$ python3 -q
>>> import numpy as np
>>> from numpy import linalg as LA
>>> np.set_printoptions(precision=2, suppress=True, linewidth=100)
>>> tidy = lambda a: np.round(a, 2) + 0
>>> m1 = np.loadtxt("dump.csv", delimiter=",")
>>> print(m1)
[[-2.  1.  0.  0.  0.  0.  0.  0.  0.  0.  0.  0.  0.  0.]
 [ 0. -2.  1.  0.  0.  0.  0.  0.  0.  0.  0.  0.  0.  0.]
 [ 0.  0. -2.  1.  0.  0.  0.  0.  0.  0.  0.  0.  0.  0.]
 [ 0.  0.  0. -2.  1.  0.  0.  0.  0.  0.  0.  0.  0.  0.]
 [ 0.  0.  0.  0. -2.  1.  0.  0.  0.  0.  0.  0.  0.  0.]
 [ 0.  0.  0.  0.  0. -2.  1.  0.  0.  0.  0.  0.  0.  0.]
 [ 0.  0.  0.  0.  0.  0. -2.  1.  0.  0.  0.  0.  0.  0.]
 [ 0.  0.  0.  0.  0.  0.  0. -2.  1.  0.  0.  0.  0.  0.]
 [ 0.  0.  0.  0.  0.  0.  0.  0. -2.  1.  0.  0.  0.  0.]
 [ 0.  0.  0.  0.  0.  0.  0.  0.  0. -2.  1.  0.  0.  0.]
 [ 0.  0.  0.  0.  0.  0.  0.  0.  0.  0. -2.  1.  0.  0.]
 [ 0.  0.  0.  0.  0.  0.  0.  0.  0.  0.  0. -2.  1.  0.]
 [ 0.  0.  0.  0.  0.  0.  0.  0.  0.  0.  0.  0. -2.  1.]
 [ 0.  0.  0.  0.  0.  0.  0.  0.  0.  0.  0.  0.  0. -2.]]
>>> other = m1 / LA.norm(m1, axis=1, keepdims=True)
>>> cov = other @ other.T
>>> print((cov - 2 * np.eye(14)).round(6).argmax(axis=1))
[2 3 0 0 0 0 0 0 0 0 0 0 0 0]
>>> print(tidy(np.degrees(np.arccos(np.clip(cov[9, 10], -1, 1)))))
113.58
